% ipython --no-banner

In [1]: import numpy as np

In [2]: np.set_printoptions(precision=4, suppress=True, linewidth=140)

In [3]: rd = lambda a: np.round(a, 4) + 0

In [4]: X = np.array([[0.0, 1.0, 1.0, 1.0, 1.0],
   ...:     [1.0, 0.0, 1.0, 1.0, 1.0],
   ...:     [1.0, 1.0, 0.0, 1.0, 1.0],
   ...:     [1.0, 1.0, 1.0, 0.0, 1.0],
   ...:     [1.0, 1.0, 1.0, 1.0, 0.0]])

In [5]: # symmetric

In [6]: evals, vecs = np.linalg.eigh(X)

In [7]: rd(evals.sum()), np.trace(X)
Out[7]: (np.float64(0.0), np.float64(0.0))

In [8]: rd(np.linalg.svd(X, compute_uv=False))
Out[8]: array([4., 1., 1., 1., 1.])

In [9]: rd(vecs @ np.diag(evals) @ vecs.T)
Out[9]: 
array([[0., 1., 1., 1., 1.],
       [1., 0., 1., 1., 1.],
       [1., 1., 0., 1., 1.],
       [1., 1., 1., 0., 1.],
       [1., 1., 1., 1., 0.]])

In [10]: rd(np.linalg.eigvalsh(X + 5 * np.eye(5)))
Out[10]: array([4., 4., 4., 4., 9.])

In [11]: np.unique(evals.round(6) + 0, return_counts=True)[1]
Out[11]: array([4, 1])

In [12]: (evals > 1e-8).sum(), (evals < -1e-8).sum()
Out[12]: (np.int64(1), np.int64(4))

In [13]: np.abs(vecs[:, -1]).round(6).argmax()
Out[13]: np.int64(0)

In [14]: rd(vecs.T @ X @ vecs)
Out[14]: 
array([[-1.,  0.,  0.,  0.,  0.],
       [ 0., -1.,  0.,  0.,  0.],
       [ 0.,  0., -1.,  0.,  0.],
       [ 0.,  0.,  0., -1.,  0.],
       [ 0.,  0.,  0.,  0.,  4.]])

In [15]: m1 = np.load("m.npy")

In [16]: m1
Out[16]: 
array([[ 6, -1,  6],
       [-1,  4,  2],
       [ 6,  2, -6]])

In [17]: out = np.linalg.inv(m1)

In [18]: rd(out)
Out[18]: 
array([[ 0.0848, -0.0182,  0.0788],
       [-0.0182,  0.2182,  0.0545],
       [ 0.0788,  0.0545, -0.0697]])

In [19]: rd(np.linalg.slogdet(m1)[0])
Out[19]: np.float64(-1.0)

In [20]: np.allclose(out, m1.T)
Out[20]: False

In [21]: rd(np.linalg.cond(m1))
Out[21]: np.float64(2.0253)

In [22]: rd(m1 @ out)
Out[22]: 
array([[1., 0., 0.],
       [0., 1., 0.],
       [0., 0., 1.]])

In [23]: F = np.array([[6, -16, -3, 8], [8, -6, -4, 3], [0, 0, 0, 0], [0, 0, 0, 0]])

In [24]: F
Out[24]: 
array([[  6, -16,  -3,   8],
       [  8,  -6,  -4,   3],
       [  0,   0,   0,   0],
       [  0,   0,   0,   0]])

In [25]: # rank 2

In [26]: f, g = X[3], X[1]

In [27]: f @ f
Out[27]: np.float64(4.0)

In [28]: p = (f @ g) / (f @ f) * f

In [29]: print((g - p) @ f)
0.0

In [30]: np.linalg.matrix_rank(np.outer(f, g))
Out[30]: np.int64(1)

In [31]: rd(np.linalg.norm(f + g) ** 2 + np.linalg.norm(f - g) ** 2)
Out[31]: np.float64(16.0)

In [32]: T = np.stack([F, -2 * F, F[::-1]])

In [33]: np.einsum("bij,cij->bc", T, T)
Out[33]: 
array([[ 490, -980,    0],
       [-980, 1960,    0],
       [   0,    0,  490]])

In [34]: np.linalg.matrix_rank(T.reshape(3, -1))
Out[34]: np.int64(2)

In [35]: rd(np.linalg.norm(T, axis=(1, 2)))
Out[35]: array([22.1359, 44.2719, 22.1359])

In [36]: rd(np.linalg.det(T))
Out[36]: array([0., 0., 0.])

In [37]: (T @ F.T).shape
Out[37]: (3, 4, 4)

In [38]: arr = np.tril(np.array([[3, 0, -3], [2, 1, -2], [3, 2, 3]]), -1) + np.eye(3, dtype=int)

In [39]: arr
Out[39]: 
array([[1, 0, 0],
       [2, 1, 0],
       [3, 2, 1]])

In [40]: # triangular

In [41]: f = np.array([2, -1, 3])

In [42]: out = arr + np.outer(f, np.eye(3)[0])

In [43]: np.linalg.matrix_rank(np.linalg.inv(out) - np.linalg.inv(arr), tol=1e-8)
Out[43]: np.int64(1)

In [44]: proj = np.triu(np.array([[0, 3, 0], [-5, -4, 9], [1, 7, 7]]), 1) + np.eye(3)

In [45]: out = proj @ arr @ np.linalg.inv(proj)

In [46]: rd(np.linalg.det(out))
Out[46]: np.float64(1.0)

In [47]: x = np.array([-1, 2, 1])

In [48]: rhs = arr @ x

In [49]: rhs
Out[49]: array([-1,  0,  2])

In [50]: print(rd(np.linalg.solve(arr.T, arr[1])))
[0. 1. 0.]

In [51]: rd(np.linalg.solve(arr, rhs + arr[:, 2]))
Out[51]: array([-1.,  2.,  2.])

In [52]: rd(np.linalg.solve(arr, -3 * rhs))
Out[52]: array([ 3., -6., -3.])

In [53]: rd(np.linalg.solve(arr, arr[:, 0]))
Out[53]: array([1., 0., 0.])

In [54]: feats = np.loadtxt("w.csv", delimiter=",")

In [55]: feats
Out[55]: 
array([[ -0.7,   0.1,  -1.6,   1.1,  -0.3,   0.5,  -1.1],
       [  0. ,  10. ,  -2. ,  -4. , -11. ,  12. ,   6. ],
       [ -1.9,   1.3,   0.6,   0.8,   0.5,  -0.5,  -1.7],
       [ -0.4,   0.5,  -1.4,   0.4,  -1.2,  -1.4,   1.2],
       [ -0.2,   0.2,   0.2,  -1.5,  -1.4,  -1.3,  -0.6],
       [ -1.1,  -0.7,   0. ,   0.1,  -3.3,   0.1,  -0.4],
       [ -0.1,   0.4,   1.4,   0.1,   2. ,   1.3,  -0.8],
       [ -0.8,   0. ,  -1.3,  -0.5,  -0.7,  -1.3,  -2.4],
       [  1.7,  -0.6,  -0.2,  -0.6,   1.4,  -0.2,  -1.4],
       [  0.1,  -0.5,   1.4,  -1.9,  -0.4,   0.8,  -0.7],
       [  2.3,   1.6,   0.1,   1.2,  -0.4,   1. ,   0.2],
       [  2. ,   0.5,  -1.1,  -0.1,   0.8,   2.5,   0.3],
       [  0.2,  -1.1,  -1.1,   0.9,  -0.1,  -0.6,   0.3],
       [  0.4,   0.8,  -0.1,   0.7,   1.5,  -0.6,   1. ],
       [ -0.4,   2.2,   0.1,   0.2,   0.4,  -0.2,   0. ],
       [  0.4,   2.1,  -0.2,  -0.4,   0. ,   0.4,   1.3],
       [  0.1,  -1.7,   0. ,   1. ,  -0.9,  -0.7,   0.1]])

In [56]: lab = feats[:, 2] > np.median(feats[:, 2])

In [57]: f = feats[lab].mean(axis=0) - feats[~lab].mean(axis=0)

In [58]: np.argsort(-np.abs(f).round(6), kind="stable")
Out[58]: array([2, 5, 6, 1, 4, 0, 3])

In [59]: print(((feats - feats.mean(axis=0)) @ f > 0).astype(int))
[1 0 1 1 1 1 1 1 1 1 0 0 1 1 1 0 1]

In [60]: lab.astype(int)
Out[60]: array([0, 0, 1, 0, 1, 1, 1, 0, 0, 1, 1, 0, 0, 0, 1, 0, 1])

In [61]: rd(f)
Out[61]: array([-0.4611, -1.0167,  1.475 ,  0.2778,  0.6292, -1.1931, -1.0653])

In [62]: dist = np.linalg.norm(feats[:, None] - feats[None], axis=-1)

In [63]: print(rd(dist[:5, :5]))
[[ 0.     20.5383  3.1321  3.2388  3.8678]
 [20.5383  0.     21.375  20.2181 20.4885]
 [ 3.1321 21.375   0.      4.3772  3.8743]
 [ 3.2388 20.2181  4.3772  0.      3.0968]
 [ 3.8678 20.4885  3.8743  3.0968  0.    ]]

In [64]: x = np.array([-2, 2, 3, 0, -3, 1, 2])

In [65]: rhs = feats @ x

In [66]: rd(np.linalg.pinv(feats) @ feats)
Out[66]: 
array([[1., 0., 0., 0., 0., 0., 0.],
       [0., 1., 0., 0., 0., 0., 0.],
       [0., 0., 1., 0., 0., 0., 0.],
       [0., 0., 0., 1., 0., 0., 0.],
       [0., 0., 0., 0., 1., 0., 0.],
       [0., 0., 0., 0., 0., 1., 0.],
       [0., 0., 0., 0., 0., 0., 1.]])

In [67]: rng = np.random.default_rng(1822)

In [68]: rhs = rhs + 0.02 * rng.normal(size=17)

In [69]: rd(rhs)
Out[69]: 
array([ -3.9794,  71.0028,   2.7961,   2.1859,   3.1226,   9.9918,  -1.1005,  -6.2994, -12.3845,   3.5844,   1.4991,  -5.5881,  -5.5913,
        -2.5962,   4.1387,   5.795 ,  -1.407 ])

In [70]: b, *_ = np.linalg.lstsq(feats, rhs)

In [71]: b.round()
Out[71]: array([-2.,  2.,  3., -0., -3.,  1.,  2.])

In [72]: [round(float(np.linalg.norm(np.linalg.solve(feats.T @ feats + lam * np.eye(7), feats.T @ rhs))), 2) for lam in (0, 1, 10, 100)]
Out[72]: [5.56, 5.3, 4.22, 2.88]

In [73]: rd(np.linalg.norm(rhs - feats @ b))
Out[73]: np.float64(0.0491)

In [74]: print(rd(feats.T @ (rhs - feats @ b)))
[0. 0. 0. 0. 0. 0. 0.]
